% ipython --no-banner

In [1]: import numpy as np

In [2]: import numpy.linalg as la

In [3]: np.set_printoptions(suppress=True, linewidth=100)

In [4]: tidy = lambda a: np.round(a, 1) + 0

In [5]: M = np.load("layer9.npy")

In [6]: M
Out[6]: 
array([[ -9. ,   8.8,  20.3,  -0.3,  10.5],
       [ -3.1, -17. ,  58.4,  10. , -35.9],
       [ -8.8,   8.7,  20.2,   2.8,  10.8],
       [ -3.8, -19.3,  59.4,  11.9, -37.6],
       [ -6.3,   8.1,  19.4,   3.7,   9.1],
       [ -8.4,   6.5,  20.8,   2.6,  10.9],
       [ -5.9, -17.3,  57. ,  10.8, -36.8],
       [ -2.4, -18.9,  59.1,  13.8, -38.3],
       [ -7.2,   8.7,  19.7,   3.5,   8.9],
       [ -4.9, -18.6,  56.7,  14.8, -37. ],
       [ -3.5, -18.4,  59.4,   9.9, -36.4],
       [ -8.8,   7.7,  20.3,   1.6,   7.9],
       [ -7.3,   9.2,  19.2,   1.9,  10.9],
       [ -3.9, -16.8,  57. ,  13.2, -36.8],
       [ -4.4, -17.6,  58.8,  12.5, -36.3],
       [ -5.5, -17.9,  58.4,  12.1, -35.2],
       [ -4.7, -18.2,  58.2,  11.2, -34.6],
       [ -2.8, -16.6,  59. ,  11.5, -36.6],
       [ -8.6,   6.7,  19.6,   2. ,  11. ],
       [ -9.7,   8.6,  18.7,   1.8,  10.5],
       [ -4.1, -16.8,  56.6,  12.3, -37.3],
       [ -7.3,   6.6,  21.3,   1.5,   9.4],
       [ -3.9, -18.8,  57.2,  12. , -36.4],
       [ -3.1, -17.7,  58.5,  10.3, -37.4],
       [ -3.2, -18.4,  58.6,  12.5, -36.6]])

In [7]: print(round(np.log10(la.cond(M))))
2

In [8]: np.argsort(-la.norm(M, axis=0).round(6), kind="stable")[:3]
Out[8]: array([2, 4, 1])

In [9]: la.cond(M) > 100
Out[9]: np.False_

In [10]: tidy(la.norm(M, 2) / la.norm(M))
Out[10]: np.float64(1.0)

In [11]: labels = M[:, 2] > np.median(M[:, 2])

In [12]: r0 = M[labels].mean(axis=0) - M[~labels].mean(axis=0)

In [13]: tidy((((M - M.mean(axis=0)) @ r0 > 0) == labels).mean())
Out[13]: np.float64(0.8)

In [14]: tidy(r0)
Out[14]: array([  3.5, -18.8,  28.2,   6.5, -33.1])

In [15]: labels.astype(int)
Out[15]: array([0, 1, 0, 1, 0, 0, 0, 1, 0, 0, 1, 0, 0, 0, 1, 1, 1, 1, 0, 0, 0, 0, 1, 1, 1])

In [16]: np.argsort(-np.abs(r0).round(6), kind="stable")
Out[16]: array([4, 2, 1, 3, 0])

In [17]: ((M - M.mean(axis=0)) @ r0 > 0).astype(int)
Out[17]: array([0, 1, 0, 1, 0, 0, 1, 1, 0, 1, 1, 0, 0, 1, 1, 1, 1, 1, 0, 0, 1, 0, 1, 1, 1])

In [18]: E = np.load("m.npy")

In [19]: E
Out[19]: 
array([[ 1.9,  0.5,  1.4, -1.4, -0.6],
       [ 1.7,  1.2,  0.3, -0.3,  0.3],
       [ 0. , -0.8, -1.2,  1.1,  1. ],
       [-0.3,  1.4,  0.2, -0.3,  0.8],
       [-0.3,  0.6, -1.2,  1.3, -0.2],
       [ 0. ,  0.7,  0.2, -0.1, -2.1],
       [-2.1,  0.1,  0.8, -0.7, -0.2],
       [-0.3, -0.6,  0.1, -0.2,  0.5],
       [ 0.9, -0.6,  0.5, -0.6, -0.8],
       [ 1.1, -1.7,  0.5, -0.6, -0.6]])

In [20]: vec = np.array([4, -5, -9, -3, -9])

In [21]: target = E @ vec

In [22]: tidy(la.solve(E.T @ E, E.T @ target))
Out[22]: array([ 4., -5., -9., -3., -9.])

In [23]: print(tidy(la.lstsq(E, target)[0]))
[ 4. -5. -9. -3. -9.]

In [24]: rng = np.random.default_rng(8874)

In [25]: target = target + 0.1 * rng.normal(size=10)

In [26]: print(tidy(target))
[  2.2  -3.7   2.4 -16.4   4.5  13.9 -12.2  -3.1  11.2  15.7]

In [27]: b, *_ = la.lstsq(E, target)

In [28]: tidy(b)
Out[28]: array([ 4. , -5. , -8.6, -2.6, -9. ])

In [29]: tidy(E.T @ (target - E @ b))
Out[29]: array([0., 0., 0., 0., 0.])

In [30]: b.round()
Out[30]: array([ 4., -5., -9., -3., -9.])

In [31]: A2 = np.array([[1, -1, -1, 3, 2, 0, 0],
    ...:     [-2, -1, 3, 2, -1, 0, -2],
    ...:     [-2, -1, 2, -2, 1, 3, 2],
    ...:     [1, -1, -2, 2, -3, 3, -2],
    ...:     [-1, -3, -3, -2, -3, -1, 1],
    ...:     [1, -3, 1, -2, 0, 2, -2],
    ...:     [3, 0, -1, -2, 3, 2, -1]])

In [32]: A = A2 + A2.T

In [33]: A
Out[33]: 
array([[ 2, -3, -3,  4,  1,  1,  3],
       [-3, -2,  2,  1, -4, -3, -2],
       [-3,  2,  4, -4, -2,  4,  1],
       [ 4,  1, -4,  4, -5,  1, -4],
       [ 1, -4, -2, -5, -6, -1,  4],
       [ 1, -3,  4,  1, -1,  4,  0],
       [ 3, -2,  1, -4,  4,  0, -2]])

In [34]: # equal to its transpose

In [35]: A2 = A / np.sqrt((A ** 2).mean(axis=1, keepdims=True))

In [36]: la.matrix_rank(A2) == la.matrix_rank(A)
Out[36]: np.True_

In [37]: la.matrix_rank(A - A.mean(axis=1, keepdims=True))
Out[37]: np.int64(6)

In [38]: print(tidy(A2[3]))
[ 1.1  0.3 -1.1  1.1 -1.4  0.3 -1.1]

In [39]: tidy(la.norm(A2, axis=1))
Out[39]: array([2.6, 2.6, 2.6, 2.6, 2.6, 2.6, 2.6])

In [40]: A2 = A + rng.integers(-2, 3, (7, 6)) @ rng.integers(-2, 3, (6, 7))

In [41]: A2
Out[41]: 
array([[  8,   5,   1,  -2, -13,   5,  -1],
       [  0,   4,   7,  -4,  -8,  -3,   2],
       [ -9,  -2,   0,  -2,   4,   3,   2],
       [  9,  -2,   0,   1, -14,  -1, -10],
       [  6,  -1,  -3,  -2, -15,   0,  -5],
       [  9,   3,   3,   3, -13,  -1,  -9],
       [  5, -11,   9, -12,   0,   0,  -2]])

In [42]: A2 - A
Out[42]: 
array([[  6,   8,   4,  -6, -14,   4,  -4],
       [  3,   6,   5,  -5,  -4,   0,   4],
       [ -6,  -4,  -4,   2,   6,  -1,   1],
       [  5,  -3,   4,  -3,  -9,  -2,  -6],
       [  5,   3,  -1,   3,  -9,   1,  -9],
       [  8,   6,  -1,   2, -12,  -5,  -9],
       [  2,  -9,   8,  -8,  -4,   0,   0]])

In [43]: tidy(la.svd(A2 - A, compute_uv=False))
Out[43]: array([32.3, 17.8, 13.5,  6.2,  3.1,  0.7,  0. ])

In [44]: m1 = np.array([[14, 0, 2], [0, 4, 1], [2, 0, 18]])

In [45]: Q, evecs = la.qr(M[:, :3])[0], la.qr(M[:, 3:])[0]

In [46]: sig = la.svd(Q.T @ evecs, compute_uv=False)

In [47]: tidy(sig)
Out[47]: array([1. , 0.9])

In [48]: tidy(np.degrees(np.arccos(sig.clip(0, 1))))
Out[48]: array([ 2.9, 21.4])

In [49]: (sig > 0.9).sum()
Out[49]: np.int64(2)

In [50]: tidy(la.norm(Q @ Q.T - evecs @ evecs.T, 2))
Out[50]: np.float64(1.0)
